In [1]: import numpy as np

In [2]: from numpy import linalg as LA

In [3]: np.set_printoptions(precision=2, suppress=True, linewidth=200)

In [4]: rnd = lambda a: np.round(a, 2) + 0

In [5]: rng = np.random.default_rng(68050)

In [6]: ang = np.sort(rng.uniform(-2, 2, 19))

In [7]: E = np.c_[ang, ang ** 2, ang ** 3] @ np.array([[-3, 2, -2, 0, 3, -1, 1, 3, 0, 1, 3, 1, 2, -1],
   ...:     [1, -3, 0, 2, 3, 1, 1, 1, 2, -3, -3, -3, 1, 2],
   ...:     [-3, 3, 2, 2, -3, 1, -1, 0, -2, 0, 3, 3, 3, -1]])

In [8]: rnd(E)
Out[8]: 
array([[ 26.06, -30.73,  -8.03,  -5.16,  21.74,  -0.78,   7.25,  -2.16,  18.09, -11.5 , -32.53, -28.93, -17.8 ,  14.08],
       [ 15.39, -18.1 ,  -3.11,  -1.83,  10.9 ,   0.52,   3.63,  -2.25,  10.15,  -7.68, -19.54, -16.66,  -9.79,   8.59],
       [ 14.58, -17.14,  -2.77,  -1.62,  10.1 ,   0.6 ,   3.37,  -2.24,   9.55,  -7.35, -18.54, -15.73,  -9.21,   8.16],
       [  8.19,  -9.44,  -0.36,  -0.19,   4.04,   0.99,   1.35,  -2.07,   4.85,  -4.58, -10.52,  -8.36,  -4.77,   4.67],
       [  4.52,  -4.98,   0.59,   0.26,   1.01,   0.92,   0.34,  -1.75,   2.26,  -2.69,  -5.78,  -4.19,  -2.46,   2.56],
       [  1.61,  -1.54,   0.68,   0.2 ,  -0.52,   0.51,  -0.17,  -1.06,   0.48,  -0.92,  -1.95,  -1.12,  -0.86,   0.82],
       [  1.3 ,  -1.19,   0.61,   0.16,  -0.55,   0.43,  -0.18,  -0.93,   0.33,  -0.72,  -1.54,  -0.84,  -0.7 ,   0.64],
       [ -0.87,   0.41,  -0.54,   0.23,   1.07,  -0.18,   0.36,   0.97,   0.12,   0.03,   0.7 ,   0.11,   0.75,  -0.15],
       [ -2.26,   0.82,  -0.76,   1.31,   2.34,   0.02,   0.78,   2.3 ,   0.29,  -0.57,   1.46,   0.19,   2.43,  -0.09],
       [ -3.7 ,   1.39,  -0.46,   2.7 ,   2.88,   0.5 ,   0.96,   3.29,   0.21,  -1.33,   2.24,   0.53,   4.3 ,  -0.02],
       [ -4.89,   1.95,  -0.04,   3.89,   3.  ,   0.96,   1.  ,   3.95,   0.02,  -1.95,   2.94,   0.96,   5.86,   0.  ],
       [ -6.02,   2.53,   0.43,   5.02,   2.94,   1.41,   0.98,   4.48,  -0.23,  -2.5 ,   3.62,   1.43,   7.32,  -0.01],
       [ -6.77,   2.94,   0.78,   5.77,   2.84,   1.73,   0.95,   4.81,  -0.42,  -2.86,   4.1 ,   1.78,   8.29,  -0.03],
       [ -7.69,   3.47,   1.23,   6.68,   2.66,   2.12,   0.89,   5.18,  -0.68,  -3.28,   4.69,   2.24,   9.47,  -0.06],
       [ -8.8 ,   4.12,   1.8 ,   7.78,   2.38,   2.59,   0.79,   5.59,  -1.01,  -3.77,   5.42,   2.82,  10.88,  -0.12],
       [-11.27,   5.66,   3.13,  10.18,   1.56,   3.65,   0.52,   6.41,  -1.85,  -4.81,   7.1 ,   4.22,  13.99,  -0.28],
       [-12.65,   6.55,   3.91,  11.51,   1.01,   4.24,   0.34,   6.83,  -2.35,  -5.36,   8.07,   5.04,  15.72,  -0.4 ],
       [-17.26,   9.68,   6.61,  15.9 ,  -1.12,   6.24,  -0.37,   8.07,  -4.17,  -7.08,  11.4 ,   7.97,  21.41,  -0.87],
       [-18.63,  10.64,   7.44,  17.18,  -1.83,   6.83,  -0.61,   8.4 ,  -4.75,  -7.56,  12.41,   8.88,  23.08,  -1.03]])

In [9]: f, r1 = E[3], E[15]

In [10]: rnd(f @ r1)
Out[10]: np.float64(-316.51)

In [11]: rnd(f @ f)
Out[11]: np.float64(449.6)

In [12]: pr = (f @ r1) / (f @ f) * f

In [13]: rnd(pr)
Out[13]: array([-5.76,  6.65,  0.25,  0.13, -2.84, -0.69, -0.95,  1.46, -3.42,  3.22,  7.41,  5.89,  3.36, -3.29])

In [14]: rnd(r1 - pr)
Out[14]: array([-5.5 , -0.99,  2.87, 10.05,  4.4 ,  4.34,  1.47,  4.95,  1.57, -8.03, -0.31, -1.67, 10.63,  3.01])

In [15]: rnd(LA.norm(f + r1) ** 2 + LA.norm(f - r1) ** 2)
Out[15]: np.float64(2139.68)

In [16]: rnd((r1 - pr) @ f)
Out[16]: np.float64(0.0)

In [17]: left, sv, Vt = LA.svd(E)

In [18]: np.argmax(sv[:-1] / (sv[1:] + 1e-6)) + 1
Out[18]: np.int64(3)

In [19]: rnd(sv)
Out[19]: array([110.85,  50.01,  11.25,   0.  ,   0.  ,   0.  ,   0.  ,   0.  ,   0.  ,   0.  ,   0.  ,   0.  ,   0.  ,   0.  ])

In [20]: B = left[:, :3] @ np.diag(sv[:3]) @ Vt[:3]

In [21]: rnd(np.abs(E - B).max())
Out[21]: np.float64(0.0)

In [22]: rnd(LA.norm(E - B) / LA.norm(E))
Out[22]: np.float64(0.0)

In [23]: arr = np.load("a.npy")

In [24]: rnd(arr)
Out[24]: 
array([[ 1.  ,  0.  ,  0.  ,  0.  ,  0.  ,  0.  ],
       [ 0.  ,  1.  ,  0.  ,  0.  ,  0.  ,  0.  ],
       [ 0.  ,  0.  ,  1.  ,  0.  ,  0.  ,  0.  ],
       [ 0.  ,  0.  ,  0.  ,  0.5 , -0.87,  0.  ],
       [ 0.  ,  0.  ,  0.  ,  0.87,  0.5 ,  0.  ],
       [ 0.  ,  0.  ,  0.  ,  0.  ,  0.  ,  1.  ]])

In [25]: # orthonormal columns

In [26]: rnd(LA.norm(arr, axis=0))
Out[26]: array([1., 1., 1., 1., 1., 1.])

In [27]: arr[:, 3] @ arr[:, 2]
Out[27]: np.float64(0.0)

In [28]: rnd(LA.pinv(arr))
Out[28]: 
array([[ 1.  ,  0.  ,  0.  ,  0.  ,  0.  ,  0.  ],
       [ 0.  ,  1.  ,  0.  ,  0.  ,  0.  ,  0.  ],
       [ 0.  ,  0.  ,  1.  ,  0.  ,  0.  ,  0.  ],
       [ 0.  ,  0.  ,  0.  ,  0.5 ,  0.87,  0.  ],
       [ 0.  ,  0.  ,  0.  , -0.87,  0.5 ,  0.  ],
       [ 0.  ,  0.  ,  0.  ,  0.  ,  0.  ,  1.  ]])

In [29]: rnd(LA.det(arr))
Out[29]: np.float64(1.0)

In [30]: np.allclose(arr, arr.T)
Out[30]: False

In [31]: rnd((arr - arr.T) / 2)
Out[31]: 
array([[ 0.  ,  0.  ,  0.  ,  0.  ,  0.  ,  0.  ],
       [ 0.  ,  0.  ,  0.  ,  0.  ,  0.  ,  0.  ],
       [ 0.  ,  0.  ,  0.  ,  0.  ,  0.  ,  0.  ],
       [ 0.  ,  0.  ,  0.  ,  0.  , -0.87,  0.  ],
       [ 0.  ,  0.  ,  0.  ,  0.87,  0.  ,  0.  ],
       [ 0.  ,  0.  ,  0.  ,  0.  ,  0.  ,  0.  ]])

In [32]: rnd(LA.matrix_power(arr, 2))
Out[32]: 
array([[ 1.  ,  0.  ,  0.  ,  0.  ,  0.  ,  0.  ],
       [ 0.  ,  1.  ,  0.  ,  0.  ,  0.  ,  0.  ],
       [ 0.  ,  0.  ,  1.  ,  0.  ,  0.  ,  0.  ],
       [ 0.  ,  0.  ,  0.  , -0.5 , -0.87,  0.  ],
       [ 0.  ,  0.  ,  0.  ,  0.87, -0.5 ,  0.  ],
       [ 0.  ,  0.  ,  0.  ,  0.  ,  0.  ,  1.  ]])
